$ ipython --no-banner

In [1]: import numpy as np

In [2]: np.set_printoptions(suppress=True, linewidth=160)

In [3]: rd = lambda a: np.round(a, 2) + 0

In [4]: m1 = np.load("x.npy")

In [5]: print(m1)
[[-4 -4 -2  0  5 -2]
 [ 0  2  3 -3  3  1]
 [ 0  0  4 -2  2  2]
 [ 0  0  0  1  2  5]
 [ 0  0  0  0 -2  2]
 [ 0  0  0  0  0 -3]]

In [6]: x = np.array([-1, -7, 4, -6, 8, -2])

In [7]: (m1 * x).sum(axis=1)
Out[7]: array([ 68,  38,  40,   0, -20,   6])

In [8]: m1 @ np.eye(6)[3]
Out[8]: array([ 0., -3., -2.,  1.,  0.,  0.])

In [9]: np.einsum("ij,j->i", m1, x)
Out[9]: array([ 68,  38,  40,   0, -20,   6])

In [10]: print(np.linalg.norm(m1 @ x) <= np.linalg.norm(m1, 2) * np.linalg.norm(x) + 1e-9)
True

In [11]: np.linalg.norm(m1, axis=1).argmax()
Out[11]: np.int64(0)

In [12]: print(m1[4] @ m1[3])
6

In [13]: rd(np.linalg.norm(m1, axis=0))
Out[13]: array([4.  , 4.47, 5.39, 3.74, 6.78, 6.86])

In [14]: print(rd(np.linalg.norm(m1, 2)))
8.42

In [15]: Q, Rm = np.linalg.qr(m1)

In [16]: Q.T @ Q
Out[16]: 
array([[1., 0., 0., 0., 0., 0.],
       [0., 1., 0., 0., 0., 0.],
       [0., 0., 1., 0., 0., 0.],
       [0., 0., 0., 1., 0., 0.],
       [0., 0., 0., 0., 1., 0.],
       [0., 0., 0., 0., 0., 1.]])

In [17]: print(abs(Rm[0, 0]), rd(np.linalg.norm(m1[:, 0])))
4.0 4.0

In [18]: Q @ Rm
Out[18]: 
array([[-4., -4., -2.,  0.,  5., -2.],
       [ 0.,  2.,  3., -3.,  3.,  1.],
       [ 0.,  0.,  4., -2.,  2.,  2.],
       [ 0.,  0.,  0.,  1.,  2.,  5.],
       [ 0.,  0.,  0.,  0., -2.,  2.],
       [ 0.,  0.,  0.,  0.,  0., -3.]])

In [19]: Q, vecs = np.linalg.qr(m1[:, :4])[0], np.linalg.qr(m1[:, 4:])[0]

In [20]: sigma = np.linalg.svd(Q.T @ vecs, compute_uv=False)

In [21]: rd(sigma)
Out[21]: array([0.97, 0.82])

In [22]: rd(np.linalg.norm(Q @ Q.T - vecs @ vecs.T, 2))
Out[22]: np.float64(1.0)

In [23]: E = np.array([[-0.3, -0.3, 0.4, 0.1, -1.6, -0.9, 1.9, -0.2, 0.0],
    ...:     [0.2, 0.2, 0.3, 0.5, 0.0, -1.4, 2.1, 0.6, 0.5],
    ...:     [0.2, -1.3, -0.8, -1.1, 1.2, -0.7, 1.0, -0.9, 1.6],
    ...:     [0.3, -1.0, -0.7, -1.2, -0.7, -0.8, 1.1, 1.6, 1.4]])

In [24]: E
Out[24]: 
array([[-0.3, -0.3,  0.4,  0.1, -1.6, -0.9,  1.9, -0.2,  0. ],
       [ 0.2,  0.2,  0.3,  0.5,  0. , -1.4,  2.1,  0.6,  0.5],
       [ 0.2, -1.3, -0.8, -1.1,  1.2, -0.7,  1. , -0.9,  1.6],
       [ 0.3, -1. , -0.7, -1.2, -0.7, -0.8,  1.1,  1.6,  1.4]])

In [25]: M2 = E / np.sqrt((E ** 2).mean(axis=1, keepdims=True))

In [26]: np.linalg.matrix_rank(E - E.mean(axis=1, keepdims=True))
Out[26]: np.int64(4)

In [27]: print(rd(M2[0]))
[-0.33 -0.33  0.44  0.11 -1.77 -0.99  2.1  -0.22  0.  ]

In [28]: rd(np.linalg.norm(M2, axis=1))
Out[28]: array([3., 3., 3., 3.])

In [29]: np.linalg.matrix_rank(M2) == np.linalg.matrix_rank(E)
Out[29]: np.True_

In [30]: left, sigma, Vh = np.linalg.svd(E, full_matrices=False)

In [31]: rd(np.cumsum(sigma ** 2) / np.sum(sigma ** 2))
Out[31]: array([0.56, 0.82, 0.94, 1.  ])

In [32]: rd(left.T @ E @ Vh.T)
Out[32]: 
array([[4.39, 0.  , 0.  , 0.  ],
       [0.  , 3.02, 0.  , 0.  ],
       [0.  , 0.  , 2.04, 0.  ],
       [0.  , 0.  , 0.  , 1.42]])

In [33]: np.allclose(left * sigma @ Vh, E)
Out[33]: True

In [34]: print(rd(sigma / sigma[0]))
[1.   0.69 0.46 0.32]

In [35]: (sigma > 1e-8).sum()
Out[35]: np.int64(4)

In [36]: rd(np.sqrt((sigma ** 2).sum())), rd(np.linalg.norm(E))
Out[36]: (np.float64(5.88), np.float64(5.88))

In [37]: np.abs(left[:, 0]).round(6).argmax()
Out[37]: np.int64(3)

In [38]: x = np.array([0, 1, 0, 1, 2, 2])

In [39]: a = np.maximum(m1 @ x, 0)

In [40]: m1 * (a > 1e-9)[:, None]
Out[40]: 
array([[-4, -4, -2,  0,  5, -2],
       [ 0,  2,  3, -3,  3,  1],
       [ 0,  0,  4, -2,  2,  2],
       [ 0,  0,  0,  1,  2,  5],
       [ 0,  0,  0,  0,  0,  0],
       [ 0,  0,  0,  0,  0,  0]])

In [41]: print(a)
[ 2  7  6 15  0  0]

In [42]: u, g = E[2], E[1]

In [43]: u @ u
Out[43]: np.float64(9.88)

In [44]: u @ g
Out[44]: np.float64(2.33)

In [45]: p = (u @ g) / (u @ u) * u

In [46]: rd(p)
Out[46]: array([ 0.05, -0.31, -0.19, -0.26,  0.28, -0.17,  0.24, -0.21,  0.38])

In [47]: rd(np.linalg.norm(u + g) ** 2 + np.linalg.norm(u - g) ** 2)
Out[47]: np.float64(34.56)

In [48]: rd(np.linalg.norm(E, 2))
Out[48]: np.float64(4.39)

In [49]: rd(np.linalg.norm(E, "nuc"))
Out[49]: np.float64(10.87)

In [50]: print(E[1] @ E[3])
4.14

In [51]: K = np.load("run11.npy")

In [52]: K
Out[52]: 
array([[3, 0, 3, 0],
       [0, 2, 0, 0],
       [0, 0, 0, 0],
       [0, 0, 2, 0],
       [0, 0, 3, 0],
       [0, 0, 0, 0],
       [0, 0, 0, 0],
       [0, 0, 0, 2]])

In [53]: x = np.array([3, 1, 2, 1])

In [54]: a = np.maximum(K @ x, 0)

In [55]: print(K * (a > 1e-9)[:, None])
[[3 0 3 0]
 [0 2 0 0]
 [0 0 0 0]
 [0 0 2 0]
 [0 0 3 0]
 [0 0 0 0]
 [0 0 0 0]
 [0 0 0 2]]

In [56]: np.maximum(K @ x, 0) - np.maximum(-K @ x, 0)
Out[56]: array([15,  2,  0,  4,  6,  0,  0,  2])

In [57]: K.T @ a
Out[57]: array([45,  4, 71,  4])

In [58]: rd(np.tanh(K @ x))
Out[58]: array([1.  , 0.96, 0.  , 1.  , 1.  , 0.  , 0.  , 0.96])
